>>> import numpy as np
>>> np.set_printoptions(precision=2, suppress=True, linewidth=140)
>>> X = np.loadtxt("data.csv", delimiter=",")
>>> print(X)
[[-0.02 -0.13 -0.08 -0.15  0.12]
 [-1.76 -5.27 -3.52 -5.3   3.55]
 [ 1.41  4.18  2.74  4.14 -2.77]
 [-0.56 -1.62 -1.09 -1.63  1.12]
 [ 0.47  1.51  1.01  1.55 -1.02]
 [-1.75 -5.31 -3.54 -5.31  3.49]
 [ 0.8   2.26  1.5   2.22 -1.52]
 [-0.42 -1.23 -0.84 -1.2   0.81]
 [-0.11 -0.41 -0.23 -0.46  0.33]
 [ 0.05  0.13  0.1   0.09 -0.07]]
>>> Q, vecs = np.linalg.qr(X[:, :4])[0], np.linalg.qr(X[:, 4:])[0]
>>> s = np.linalg.svd(Q.T @ vecs, compute_uv=False)
>>> print((s > 0.9).sum())
1
>>> print(s)
[1.]
>>> print(np.degrees(np.arccos(s.clip(0, 1))))
[0.54]
>>> Ac = X - X.mean(axis=0)
>>> left, s, Vh = np.linalg.svd(Ac, full_matrices=False)
>>> print(np.abs(left[:, 0]).argmax())
2
>>> print(s)
[15.64  0.11  0.09  0.05  0.02]
>>> print(np.abs(Vh[0]).argmax())
1
>>> print(np.linalg.matrix_rank(Ac))
5
>>> C2 = np.cov(X, rowvar=False)
>>> print(C2.shape)
(5, 5)
>>> print(np.round(np.linalg.eigvalsh(C2)[::-1], 2) + 0)
[27.18  0.    0.    0.    0.  ]
>>> basis = X[[2, 7]].astype(float)
>>> for _ in range(5):
...     idx = np.linalg.norm(X[:, None] - basis, axis=-1).argmin(axis=1)
...     basis = np.array([X[idx == j].mean(axis=0) for j in range(2)])
... 
>>> print(idx)
[1 1 0 1 0 1 0 1 1 1]
>>> print(np.bincount(idx))
[3 7]
>>> print(basis)
[[ 0.89  2.65  1.75  2.64 -1.77]
 [-0.65 -1.98 -1.31 -1.99  1.34]]
>>> print(basis[1] - basis[0])
[-1.55 -4.63 -3.06 -4.63  3.11]
>>> A = np.load("block8.npy")
>>> print(A)
[[ 0  0  2  0]
 [ 0  0  3  2]
 [-2 -3  0  3]
 [ 0 -2 -3  0]]
>>> Y = A / np.sqrt((A ** 2).mean(axis=1, keepdims=True))
>>> print(np.linalg.matrix_rank(A - A.mean(axis=1, keepdims=True)))
3
>>> print(Y[1])
[0.   0.   1.66 1.11]
>>> print(np.linalg.matrix_rank(Y) == np.linalg.matrix_rank(A))
True
>>> Q = A.astype(float).copy()
>>> for j in range(4):
...     Q[:, j] -= Q[:, :j] @ (Q[:, :j].T @ Q[:, j])
...     Q[:, j] /= np.linalg.norm(Q[:, j])
... 
>>> print(np.round(Q.T @ A, 2) + 0)
[[ 2.    3.    0.   -3.  ]
 [ 0.    2.    3.    0.  ]
 [ 0.    0.    3.61  1.66]
 [ 0.    0.    0.    1.11]]
>>> print(Q)
[[ 0.    0.    0.55 -0.83]
 [ 0.    0.    0.83  0.55]
 [-1.    0.    0.    0.  ]
 [ 0.   -1.    0.    0.  ]]
>>> print(np.round(Q.T @ Q, 2) + 0)
[[1. 0. 0. 0.]
 [0. 1. 0. 0.]
 [0. 0. 1. 0.]
 [0. 0. 0. 1.]]
>>> hat = np.triu(np.array([[3, -4, 0, -3], [3, 1, 2, -3], [-4, 4, -2, 3], [4, -4, -5, -4]]), 1) + np.eye(4)
>>> Y = hat @ Q @ np.linalg.inv(hat)
>>> print(Y)
[[  0.     3.    -8.77  32.27]
 [ -2.    -5.    10.83 -52.94]
 [ -1.    -7.    14.   -66.  ]
 [  0.    -1.     2.    -9.  ]]
>>> print(np.linalg.matrix_rank(Y))
4
>>> print(np.trace(Y), np.trace(Q))
0.0 0.0
>>> x0 = np.array([1, 2, 1, 0])
>>> rhs = A @ x0
>>> c, lr = np.zeros(4), 1 / np.linalg.norm(A, 2) ** 2
>>> for i in range(4):
...     c -= lr * A.T @ (A @ c - rhs)
...     if i % 1 == 0: print(i, round(np.linalg.norm(A @ c - rhs), 2))
... 
0 0.8
1 0.78
2 0.76
3 0.74
>>> print(round(float(np.linalg.cond(A)), 2))
6.34
>>> rng = np.random.default_rng(7452)
>>> Y = A + rng.integers(-2, 3, (4, 2)) @ rng.integers(-2, 3, (2, 4))
>>> print(Y)
[[ 0  4  7 -2]
 [ 2  6  9 -2]
 [ 2  1  2 -1]
 [-2  0  1  0]]
>>> print(np.round(np.linalg.svd(Y - A, compute_uv=False), 2) + 0)
[13.57  5.38  0.    0.  ]
>>> print(Y - A)
[[ 0  4  5 -2]
 [ 2  6  6 -4]
 [ 4  4  2 -4]
 [-2  2  4  0]]
>>> print(np.linalg.matrix_rank(Y - A, tol=1e-8))
2
>>> m1 = np.load("test3.npy")
>>> print(m1)
[[-4.1   5.18 -2.82  5.09 -4.95]
 [-3.94  4.9  -2.89  5.05 -5.03]
 [-3.97  4.95 -2.96  5.15 -4.96]
 [-4.05  5.04 -2.93  5.01 -5.02]
 [-4.07  5.   -2.85  4.92 -5.04]
 [-3.94  5.04 -2.91  5.11 -4.86]
 [-4.    4.92 -3.18  4.99 -4.92]
 [-4.14  4.97 -2.97  5.11 -4.86]
 [-3.99  5.09 -2.95  5.01 -5.15]
 [-4.11  4.91 -3.05  5.03 -5.01]
 [-9.1   1.95 -7.86 -8.07 -7.05]
 [-8.79  2.2  -8.01 -7.83 -6.98]
 [-9.08  1.94 -8.23 -8.17 -7.06]
 [-8.88  1.9  -8.04 -7.91 -6.92]
 [-8.93  2.04 -8.04 -7.9  -7.03]
 [-9.24  2.04 -8.   -7.83 -7.21]
 [-9.06  2.02 -7.86 -7.92 -7.04]
 [-9.01  1.95 -7.94 -8.   -7.27]
 [-9.22  1.92 -8.18 -8.08 -7.02]
 [-8.89  2.08 -8.04 -8.07 -7.09]
 [ 7.13  2.97  8.88 -7.98  2.14]
 [ 7.    2.9   9.13 -7.9   2.05]
 [ 7.11  2.9   9.18 -8.02  1.94]
 [ 6.96  3.06  9.04 -7.99  2.28]
 [ 7.08  3.1   9.16 -7.98  1.97]
 [ 7.04  3.07  8.95 -7.96  1.95]
 [ 7.2   3.14  8.96 -8.04  1.98]
 [ 6.89  2.99  8.88 -8.17  2.1 ]
 [ 7.1   3.04  9.08 -7.83  2.03]
 [ 7.06  2.93  8.96 -8.16  1.93]]
>>> basis = m1[[19, 3]].astype(float)
>>> for _ in range(4):
...     idx = np.linalg.norm(m1[:, None] - basis, axis=-1).argmin(axis=1)
...     basis = np.array([m1[idx == j].mean(axis=0) for j in range(2)])
... 
>>> print(idx)
[1 1 1 1 1 1 1 1 1 1 0 0 0 0 0 0 0 0 0 0 1 1 1 1 1 1 1 1 1 1]
>>> print(np.abs(basis[1] - basis[0]).argmax())
2
>>> M = np.load("w.npy")
>>> print(M)
[[ -6   9  11 -15   3  -1]
 [ -6  -6 -16  18  -4   4]
 [  9   3  12 -12   2  -4]
 [  3  -9  -2   0   8   2]]
>>> x0 = np.array([0, 2, 0, 1, 1, 1])
>>> h = np.maximum(M @ x0, 0)
>>> print(np.maximum(M @ (3 * x0), 0))
[15 18  0  0]
>>> print(np.flatnonzero(h > 1e-9))
[0 1]
>>> print(np.tanh(M @ x0))
[ 1.  1. -1. -1.]
>>> print(h)
[5 6 0 0]
>>> print(M.T @ h)
[-66   9 -41  33  -9  19]
>>> arr = np.load("x.npy")
>>> print(arr)
[[ 3  2  3]
 [ 4 10  3]
 [ 5  0  0]]
>>> x0 = np.array([0, -1, -1])
>>> print(np.einsum("ij,j->i", arr, x0))
[ -5 -13   0]
>>> print(arr @ (2 * x0))
[-10 -26   0]
>>> print(arr @ np.eye(3)[2])
[3. 3. 0.]
>>> print(arr @ x0)
[ -5 -13   0]
>>> print(arr * x0)
[[  0  -2  -3]
 [  0 -10  -3]
 [  0   0   0]]
>>> Y = arr / np.linalg.norm(arr, axis=1, keepdims=True)
>>> C2 = Y @ Y.T
>>> print(C2)
[[1.   0.78 0.64]
 [0.78 1.   0.36]
 [0.64 0.36 1.  ]]
>>> print(np.argwhere(np.triu(np.abs(C2) > 0.95, 1)))
[]
>>> print((np.abs(C2) > 0.9).astype(int))
[[1 0 0]
 [0 1 0]
 [0 0 1]]
>>> print(C2[1])
[0.78 1.   0.36]
>>> print(np.round(np.linalg.norm(arr), 2))
13.11
>>> print(arr.sum(axis=0))
[12 12  6]
>>> print(arr - arr[0])
[[ 0  0  0]
 [ 1  8  0]
 [ 2 -2 -3]]
>>> print(arr.sum(axis=1))
[ 8 17  5]
>>> print(np.unravel_index(np.abs(arr).argmax(), arr.shape))
(np.int64(1), np.int64(1))
>>> print(arr.shape)
(3, 3)
>>> print(np.linalg.svd(arr, compute_uv=False))
[12.    4.86  2.05]
>>> print(np.linalg.matrix_rank(arr))
3
>>> print(np.linalg.eigvals(arr))
[11.48  4.08 -2.56]
>>> print(np.einsum("ij,ji->", arr, arr))
155
>>> feats = np.loadtxt("run10.csv", delimiter=",")
>>> print(feats)
[[13.  2. -2.]
 [ 2.  5. -1.]
 [-2. -1.  6.]]
>>> hat = np.triu(np.array([[3, -1, 3], [0, 0, 3], [0, -2, 2]]), 1) + np.eye(3)
>>> Y = hat @ feats @ np.linalg.inv(hat)
>>> print(round(np.linalg.det(Y), 2))
341.0
>>> print(Y)
[[ 5. -1.  5.]
 [-4. -2. 35.]
 [-2. -3. 21.]]
>>> print(np.poly(Y))
[   1.  -24.  164. -341.]
>>> print(np.trace(Y), np.trace(feats))
24.0 24.0
>>> idx = rng.integers(0, 2, 4)
>>> W0 = (idx[:, None] == idx) * 2 + np.eye(4)
>>> print(W0)
[[3. 0. 0. 0.]
 [0. 3. 2. 2.]
 [0. 2. 3. 2.]
 [0. 2. 2. 3.]]
>>> x0 = np.array([2, 1, 2, -1])
>>> rhs = W0 @ x0
>>> c, lr = np.zeros(4), 1 / np.linalg.norm(W0, 2) ** 2
>>> for i in range(250):
...     c -= lr * W0.T @ (W0 @ c - rhs)
...     if i % 50 == 0: print(i, round(np.linalg.norm(W0 @ c - rhs), 2))
... 
0 5.34
50 0.75
100 0.27
150 0.1
200 0.03
>>> print(np.round(np.linalg.cond(W0), 2))
7.0
>>> print((W0 - W0.T) / 2)
[[0. 0. 0. 0.]
 [0. 0. 0. 0.]
 [0. 0. 0. 0.]
 [0. 0. 0. 0.]]
>>> print(round(np.linalg.det(W0), 2))
21.0
>>> print((W0 + W0.T) / 2)
[[3. 0. 0. 0.]
 [0. 3. 2. 2.]
 [0. 2. 3. 2.]
 [0. 2. 2. 3.]]
>>> print(W0 @ W0)
[[ 9.  0.  0.  0.]
 [ 0. 17. 16. 16.]
 [ 0. 16. 17. 16.]
 [ 0. 16. 16. 17.]]
>>> C2 = W0.T @ W0
>>> print(np.allclose(C2, C2.T))
True
>>> print(np.linalg.matrix_rank(C2))
4
>>> print(np.trace(C2), (W0 ** 2).sum())
60.0 60.0
>>> hat = np.triu(np.array([[5, 5, -7, 7], [6, -5, 3, 7], [5, 4, -9, 4], [-8, 3, -3, -3]]), 1) + np.eye(4)
>>> Y = hat @ W0 @ np.linalg.inv(hat)
>>> print(hat @ W0 - W0 @ hat)
[[  0.   0.  24.  -4.]
 [  0.  20.  14.  -2.]
 [  0.   8.   2. -14.]
 [  0.   0.  -6. -22.]]
>>> print(np.round(np.linalg.det(Y), 2))
21.0
>>> print(np.linalg.matrix_rank(Y))
4
>>> low = np.linalg.cholesky(W0)
>>> print(np.linalg.eigvalsh(W0).min() > 0)
True
>>> print(W0 / np.sqrt(np.outer(np.diag(W0), np.diag(W0))))
[[1.   0.   0.   0.  ]
 [0.   1.   0.67 0.67]
 [0.   0.67 1.   0.67]
 [0.   0.67 0.67 1.  ]]
>>> print(low @ low.T)
[[3. 0. 0. 0.]
 [0. 3. 2. 2.]
 [0. 2. 3. 2.]
 [0. 2. 2. 3.]]
>>> print(low)
[[1.73 0.   0.   0.  ]
 [0.   1.73 0.   0.  ]
 [0.   1.15 1.29 0.  ]
 [0.   1.15 0.52 1.18]]
